>>> import numpy as np
>>> np.set_printoptions(suppress=True, linewidth=140)
>>> X = np.array([[-2, -1, 0, -2, 1],
...     [2, 3, 2, 3, 3],
...     [3, 2, 0, 2, -2],
...     [2, 3, 2, 1, 0],
...     [-2, 2, 0, -1, 2]])
>>> X[1] = X[2]
>>> X
array([[-2, -1,  0, -2,  1],
       [ 3,  2,  0,  2, -2],
       [ 3,  2,  0,  2, -2],
       [ 2,  3,  2,  1,  0],
       [-2,  2,  0, -1,  2]])
>>> # null space of dimension 1
>>> x0 = np.array([0, -1, -1, -2, -2])
>>> np.linalg.norm(X @ x0) <= np.linalg.norm(X, 2) * np.linalg.norm(x0) + 1e-9
np.True_
>>> np.sign((X @ x0).round(6))
array([ 1, -1, -1, -1, -1])
>>> np.einsum("ij,j->i", X, x0)
array([ 3, -2, -2, -7, -4])
>>> X @ x0
array([ 3, -2, -2, -7, -4])
>>> (X @ x0).argmax()
np.int64(0)
>>> theta = np.radians(15)
>>> R = np.eye(5)
>>> R[1, 1] = R[0, 0] = np.cos(theta)
>>> R[1, 0], R[0, 1] = -np.sin(theta), np.sin(theta)
>>> R.round(1)
array([[ 1. ,  0.3,  0. ,  0. ,  0. ],
       [-0.3,  1. ,  0. ,  0. ,  0. ],
       [ 0. ,  0. ,  1. ,  0. ,  0. ],
       [ 0. ,  0. ,  0. ,  1. ,  0. ],
       [ 0. ,  0. ,  0. ,  0. ,  1. ]])
>>> B = X @ R.T
>>> B.round(1)
array([[-2.2, -0.4,  0. , -2. ,  1. ],
       [ 3.4,  1.2,  0. ,  2. , -2. ],
       [ 3.4,  1.2,  0. ,  2. , -2. ],
       [ 2.7,  2.4,  2. ,  1. ,  0. ],
       [-1.4,  2.4,  0. , -1. ,  2. ]])
>>> round(np.linalg.det(R), 1), round(np.trace(R), 1)
(np.float64(1.0), np.float64(4.9))
>>> left, sig, Vh = np.linalg.svd(X)
>>> np.argmax(sig[:-1] / (sig[1:] + 1e-6)) + 1
np.int64(4)
>>> sig.round(1) + 0
array([8. , 3.9, 1.5, 0.7, 0. ])
>>> B = left[:, :4] @ np.diag(sig[:4]) @ Vh[:4]
>>> B.round(1) + 0
array([[-2., -1.,  0., -2.,  1.],
       [ 3.,  2.,  0.,  2., -2.],
       [ 3.,  2.,  0.,  2., -2.],
       [ 2.,  3.,  2.,  1.,  0.],
       [-2.,  2.,  0., -1.,  2.]])
>>> round(np.linalg.norm(X - B) / np.linalg.norm(X), 1)
np.float64(0.0)
>>> round(float(np.abs(X - B).max()), 1)
0.0
>>> r = np.linalg.matrix_rank(X)
>>> r
np.int64(4)
>>> null = np.linalg.svd(X)[2][r:].T
>>> [int(np.linalg.matrix_rank(X[:i])) for i in range(1, len(X) + 1)]
[1, 2, 2, 3, 4]
>>> [int(np.linalg.matrix_rank(np.delete(X, i, axis=0))) for i in range(5)]
[3, 4, 4, 3, 3]
>>> null.shape
(5, 1)
>>> np.round(null[:, 0] / null[np.abs(null[:, 0]).round(6).argmax(), 0], 1)
array([ 1. , -0.1, -0.6, -0.5,  0.9])
>>> np.allclose(X @ null, 0)
True
>>> np.round(null @ null.T, 1) + 0
array([[ 0.4, -0.1, -0.2, -0.2,  0.4],
       [-0.1,  0. ,  0. ,  0. ,  0. ],
       [-0.2,  0. ,  0.1,  0.1, -0.2],
       [-0.2,  0. ,  0.1,  0.1, -0.2],
       [ 0.4,  0. , -0.2, -0.2,  0.3]])
>>> np.linalg.lstsq(X[:-1].T, X[-1])[2]
np.int32(3)
>>> try:
...     np.linalg.inv(X)
... except np.linalg.LinAlgError as e:
...     print(repr(e))
... 
LinAlgError('Singular matrix')
>>> np.allclose(X[:-1].T @ np.linalg.lstsq(X[:-1].T, X[-1])[0], X[-1])
False
>>> np.unique(X.round(6), axis=0).shape
(4, 5)
>>> mat = np.load("mat.npy")
>>> mat
array([[ -9.7,  -6.1,   4.7],
       [ -4.5,  -3.3,  -4.6],
       [-18.1,  -9. ,  -1.9],
       [  9.4,   4.2,   5.7],
       [  0.8,   1.1,  12.5],
       [ 10.9,   4.2,  -1.1],
       [  5.5,   7.4,   0.3],
       [ 11.3,   3.4,   3. ],
       [ -7.6,  -2.4,  -7.8],
       [-13.4,  -7.4,   0.4],
       [ -1.3,   3.5,  -2.7],
       [ -1.5,  -2.4,  -0.7],
       [ 14.3,   9.6,  12. ],
       [ -2.6,  -2.6,  -4.8],
       [ 23.5,  11. ,  -4.1]])
>>> W = np.array([[0, 1, 2, 1, 0, 2], [2, 3, 1, 2, 3, 2], [0, 1, 3, 0, 2, 0]])
>>> coef = np.array([-4, -1, 5, 3, 7, -3])
>>> hid = np.maximum(mat @ W + coef, 0)
>>> np.linalg.matrix_rank(hid)
np.int64(6)
>>> basis = np.array([[0, -2], [3, 3], [0, 3], [0, 3], [1, -3], [-2, 0]])
>>> (hid @ basis).round(6).argmax(axis=1)
array([0, 0, 0, 1, 1, 1, 1, 1, 0, 0, 0, 0, 1, 0, 1])
>>> proj = mat @ np.linalg.solve(mat.T @ mat, mat.T)
>>> np.round(np.linalg.eigvalsh(proj), 1) + 0
array([0., 0., 0., 0., 0., 0., 0., 0., 0., 0., 0., 0., 1., 1., 1.])
>>> np.round(proj @ mat[:, 0], 1)
array([ -9.7,  -4.5, -18.1,   9.4,   0.8,  10.9,   5.5,  11.3,  -7.6, -13.4,  -1.3,  -1.5,  14.3,  -2.6,  23.5])
>>> B = np.c_[mat[:, :1] @ np.array([[2]]), np.array([-1, 0, 0, -3, 4, 3, 2, 0, 4, 3, -4, 5, -5, 5, -2])]
>>> B
array([[-19.4,  -1. ],
       [ -9. ,   0. ],
       [-36.2,   0. ],
       [ 18.8,  -3. ],
       [  1.6,   4. ],
       [ 21.8,   3. ],
       [ 11. ,   2. ],
       [ 22.6,   0. ],
       [-15.2,   4. ],
       [-26.8,   3. ],
       [ -2.6,  -4. ],
       [ -3. ,   5. ],
       [ 28.6,  -5. ],
       [ -5.2,   5. ],
       [ 47. ,  -2. ]])
>>> np.round(np.linalg.lstsq(mat, B[:, 0])[0], 1) + 0
array([2., 0., 0.])
>>> np.round(np.linalg.norm(np.linalg.qr(mat)[0].T @ B, axis=0) ** 2 / ((B ** 2).sum(axis=0) + 1e-12), 1)
array([1. , 0.2])
>>> F = np.load("layer19.npy")
>>> F
array([[3., 0., 0., 0., 0.],
       [0., 3., 0., 0., 0.],
       [0., 0., 4., 1., 1.],
       [0., 0., 1., 4., 1.],
       [0., 0., 1., 1., 4.]])
>>> x0 = np.ones(5)
>>> for _ in range(5):
...     x0 = F @ x0
...     x0 /= np.linalg.norm(x0)
...     print(round(x0 @ F @ x0, 1))
... 
5.6
5.9
6.0
6.0
6.0
>>> round(np.linalg.eigvalsh(F)[-1], 1)
np.float64(6.0)
>>> w, vecs = np.linalg.eigh(F)
>>> x0 = np.array([0, 5, 1, 4, 1])
>>> np.round(vecs * np.maximum(w, 0) @ vecs.T, 1)
array([[3., 0., 0., 0., 0.],
       [0., 3., 0., 0., 0.],
       [0., 0., 4., 1., 1.],
       [0., 0., 1., 4., 1.],
       [0., 0., 1., 1., 4.]])
>>> np.round(vecs * np.abs(w) @ vecs.T, 1)
array([[3., 0., 0., 0., 0.],
       [0., 3., 0., 0., 0.],
       [0., 0., 4., 1., 1.],
       [0., 0., 1., 4., 1.],
       [0., 0., 1., 1., 4.]])
>>> B = np.array([[2, 3], [4, 4], [1, 5], [1, 2], [3, 2]])
>>> F @ B
array([[ 6.,  9.],
       [12., 12.],
       [ 8., 24.],
       [ 8., 15.],
       [14., 15.]])
>>> np.einsum("ik,kj->ij", F, B)
array([[ 6.,  9.],
       [12., 12.],
       [ 8., 24.],
       [ 8., 15.],
       [14., 15.]])
>>> np.linalg.matrix_rank(F @ B)
np.int64(2)
>>> np.einsum("ik,kj->ji", F, B)
array([[ 6., 12.,  8.,  8., 14.],
       [ 9., 12., 24., 15., 15.]])
>>> np.einsum("ij,ij->i", F, F)
array([ 9.,  9., 18., 18., 18.])
>>> r0 = np.array([0, 0])
>>> np.correlate(F[2], F[3], "full")
array([ 0.,  0.,  4., 17.,  9.,  5.,  1.,  0.,  0.])
>>> low = np.linalg.cholesky(F)
>>> low.round(1)
array([[1.7, 0. , 0. , 0. , 0. ],
       [0. , 1.7, 0. , 0. , 0. ],
       [0. , 0. , 2. , 0. , 0. ],
       [0. , 0. , 0.5, 1.9, 0. ],
       [0. , 0. , 0.5, 0.4, 1.9]])
>>> round(float(np.prod(np.diag(low)) ** 2), 1), np.round(np.linalg.det(F), 1)
(486.0, np.float64(486.0))
>>> np.round(np.diag(low) ** 2, 1)
array([3. , 3. , 4. , 3.8, 3.6])
>>> np.linalg.eigvalsh(F).min() > 0
np.True_
>>> np.round(low @ low.T, 1)
array([[3., 0., 0., 0., 0.],
       [0., 3., 0., 0., 0.],
       [0., 0., 4., 1., 1.],
       [0., 0., 1., 4., 1.],
       [0., 0., 1., 1., 4.]])
>>> arr = np.loadtxt("m.csv", delimiter=",")
>>> arr.round(1) + 0
array([[ 0. , -0.1, -0.2, -0.1],
       [-0.1, -0.4, -1. , -0.7],
       [ 0.1,  0.6,  1.3,  0.8],
       [-0.1, -0.4, -0.8, -0.5],
       [ 0.2,  0.7,  1.6,  1.1]])
>>> B = arr / np.linalg.norm(arr, axis=1, keepdims=True)
>>> gram = B @ B.T
>>> np.round(np.linalg.norm(B, axis=1), 1)
array([1., 1., 1., 1., 1.])
>>> (np.abs(gram) > 0.9).astype(int)
array([[1, 1, 1, 1, 1],
       [1, 1, 1, 1, 1],
       [1, 1, 1, 1, 1],
       [1, 1, 1, 1, 1],
       [1, 1, 1, 1, 1]])
>>> gram.round(1)
array([[ 1.,  1., -1.,  1., -1.],
       [ 1.,  1., -1.,  1., -1.],
       [-1., -1.,  1., -1.,  1.],
       [ 1.,  1., -1.,  1., -1.],
       [-1., -1.,  1., -1.,  1.]])
>>> (gram - 2 * np.eye(5)).round(6).argmax(axis=1)
array([1, 0, 4, 0, 2])
>>> [round(float(x), 1) for x in np.linalg.svd(arr, compute_uv=False)[:3]]
[3.1, 0.0, 0.0]
>>> np.linalg.cond(arr) > 100
np.True_
>>> round(np.linalg.norm(arr, 2) / np.linalg.norm(arr), 1)
np.float64(1.0)
>>> np.linalg.matrix_rank(arr, rtol=0.1)
np.int64(1)
>>> np.argsort(-np.linalg.norm(arr, axis=0).round(6), kind="stable")[:3]
array([2, 3, 1])
>>> B = np.array([[1, 0], [0, 2], [1, 2], [0, 3]])
>>> np.round(np.einsum("ik,kj->ij", arr, B), 1)
array([[-0.2, -0.9],
       [-1.1, -4.8],
       [ 1.4,  6.2],
       [-0.9, -4. ],
       [ 1.8,  7.9]])
>>> np.round(np.einsum("ij,ij->i", arr, arr), 1)
array([0.1, 1.6, 2.6, 1.1, 4.3])
>>> B @ arr
Traceback (most recent call last):
  File "<python-input-94>", line 1, in <module>
    B @ arr
    ~~^~~~~
ValueError: matmul: Input operand 1 has a mismatch in its core dimension 0, with gufunc signature (n?,k),(k,m?)->(n?,m?) (size 5 is different from 2)
>>> np.vstack([arr, B.T]).shape
(7, 4)
>>> M = np.array([[6.0, 4.0, 5.0], [4.0, 21.0, 20.0], [5.0, 20.0, 30.0]])
>>> r0, g = M[0], M[1]
>>> r0 @ g
np.float64(208.0)
>>> r0 @ r0
np.float64(77.0)
>>> p = (r0 @ g) / (r0 @ r0) * r0
>>> round(float((g - p) @ r0), 1)
-0.0
>>> np.linalg.matrix_rank(np.outer(r0, g))
np.int64(1)
>>> np.outer(r0, g)
array([[ 24., 126., 120.],
       [ 16.,  84.,  80.],
       [ 20., 105., 100.]])
>>> O, R = np.linalg.qr(M)
>>> np.allclose(R.T @ R, M.T @ M)
True
>>> round(float(abs(R[0, 0])), 1), round(np.linalg.norm(M[:, 0]), 1)
(8.8, np.float64(8.8))
>>> np.round(O.T @ O, 1) + 0
array([[1., 0., 0.],
       [0., 1., 0.],
       [0., 0., 1.]])
>>> O.round(1)
array([[-0.7,  0.7, -0.2],
       [-0.5, -0.6, -0.7],
       [-0.6, -0.4,  0.7]])
>>> np.round(O @ R, 1)
array([[ 6.,  4.,  5.],
       [ 4., 21., 20.],
       [ 5., 20., 30.]])
>>> O.shape, R.shape
((3, 3), (3, 3))
>>> x0 = np.array([3, 2, 6])
>>> np.round(np.abs(np.linalg.eigvals(O)), 1)
array([1., 1., 1.])
>>> np.round(O.T @ (O @ x0), 1)
array([3., 2., 6.])
>>> sig = 3 * 0.5 ** np.arange(4)
>>> rng = np.random.default_rng(609)
>>> W0 = rng.normal(size=(11, 4)) * rng.permutation(sig)
>>> W0.round(1) + 0
array([[ 2.4, -0.1,  2.4, -1.1],
       [ 3.1,  0. ,  0.4, -0.4],
       [-4.8, -0.1, -2.4,  0.4],
       [-1.1, -0.3,  0.6, -0.4],
       [-1.5, -0.2, -0.5,  0.4],
       [-3. ,  0. , -2.5, -0.2],
       [ 1.8, -0.3,  2.3,  0.3],
       [-1. ,  0. , -2.2,  0.8],
       [-6.1,  0.1,  0.9,  1.1],
       [ 4.9, -0.4,  0.4,  0.9],
       [-2.9, -0.6, -1.5,  0.1]])
>>> proj = W0 @ np.linalg.solve(W0.T @ W0, W0.T)
>>> np.allclose(proj @ proj, proj)
True
>>> np.round(proj @ W0[:, 3], 1)
array([-1.1, -0.4,  0.4, -0.4,  0.4, -0.2,  0.3,  0.8,  1.1,  0.9,  0.1])
>>> basis = W0[[8, 6]].astype(float)
>>> for _ in range(3):
...     z = np.linalg.norm(W0[:, None] - basis, axis=-1).argmin(axis=1)
...     basis = np.array([W0[z == j].mean(axis=0) for j in range(2)])
... 
>>> z
array([1, 1, 0, 0, 0, 0, 1, 0, 0, 1, 0])
>>> np.round(basis[1] - basis[0], 1) + 0
array([ 6. ,  0. ,  2.5, -0.4])
>>> basis.round(1)
array([[-2.9, -0.2, -1.1,  0.3],
       [ 3.1, -0.2,  1.4, -0.1]])
>>> B = W0 / np.sqrt((W0 ** 2).mean(axis=1, keepdims=True))
>>> np.round(np.linalg.norm(B, axis=1), 1)
array([2., 2., 2., 2., 2., 2., 2., 2., 2., 2., 2.])
>>> B[8].round(1) + 0
array([-1.9,  0. ,  0.3,  0.4])
>>> gram = np.cov(W0, rowvar=False)
>>> np.argsort(-W0.std(axis=0).round(6), kind="stable")
array([0, 2, 3, 1])
>>> np.round(np.corrcoef(W0.T), 1) + 0
array([[ 1. , -0.2,  0.5, -0.3],
       [-0.2,  1. , -0.1,  0. ],
       [ 0.5, -0.1,  1. , -0.3],
       [-0.3,  0. , -0.3,  1. ]])
>>> np.round(np.polyfit(W0[:, 1], W0[:, 0], 1), 1)
array([-3.5, -1.4])
>>> gram.shape
(4, 4)
>>> gram.round(1) + 0
array([[12. , -0.2,  3.2, -0.6],
       [-0.2,  0. ,  0. ,  0. ],
       [ 3.2,  0. ,  3.2, -0.3],
       [-0.6,  0. , -0.3,  0.4]])
>>> np.argwhere(np.triu(np.abs(np.corrcoef(W0.T)) > 0.8, 1))
array([], shape=(0, 2), dtype=int64)
>>> np.round(W0.std(axis=0), 1)
array([3.3, 0.2, 1.7, 0.6])
>>> np.linalg.norm(W0, axis=1).argmax()
np.int64(8)
>>> np.round(np.linalg.norm(W0[10] - W0[9]), 1)
np.float64(8.1)
>>> round(np.linalg.norm(W0, "nuc"), 1)
np.float64(19.3)
>>> np.round(np.linalg.norm(W0) ** 2 / np.linalg.norm(W0, 2) ** 2, 1)
np.float64(1.2)
>>> np.round(np.linalg.norm(W0, axis=0), 1)
array([11.2,  1. ,  5.7,  2.1])
>>> round(float(W0[10] @ W0[9]), 1)
-14.4
>>> A = np.load("out3.npy")
>>> A
array([[ 21. ,  59.3, -39.8],
       [ 19.4,  60.6, -40.6],
       [ 19.5,  60.9, -38.6],
       [ 20.3,  59.4, -41.1],
       [ 19. ,  59.1, -40.9],
       [ 20. ,  60.2, -38.7],
       [ 19.9,  59.6, -41.4],
       [ 19.5,  61.6, -41.8],
       [ 20.6,  59.3, -40.7],
       [ 19.3,  60.2, -39.1],
       [ 20. ,  60. , -39.5],
       [ 20.3,  60.2, -39.2],
       [ 21.2,  58.7, -39.3],
       [ 18.8,  58.8, -40.7],
       [ 20.3,  61.9, -39.1],
       [ 18.4,  60.6, -40.1],
       [ 19.7,  60.9, -39.8],
       [ 19.7,  60.4, -38.8],
       [ 19.7,  59.5, -40.8],
       [ 20.4,  60.7, -39.9],
       [ 17.8,  58.9, -39.5],
       [ 19.1,  59.1, -39.7],
       [ 19.4,  59.5, -38.6],
       [ 19.4,  59.2, -39.4],
       [ 20.8,  58.9, -39.2]])
>>> Xc = A - A.mean(axis=0)
>>> vecs = np.linalg.svd(Xc)[2][:1]
>>> B = Xc - Xc @ vecs.T @ vecs
>>> np.round(B.std(axis=0), 1)
array([0.7, 0.8, 0.4])
>>> np.round((Xc @ vecs.T).std(axis=0), 1)
array([0.9])
>>> np.round(np.cov(Xc @ vecs.T, rowvar=False), 1)
np.float64(0.9)
>>> np.round(np.diag(vecs.T @ vecs), 1)
array([0.1, 0.2, 0.8])
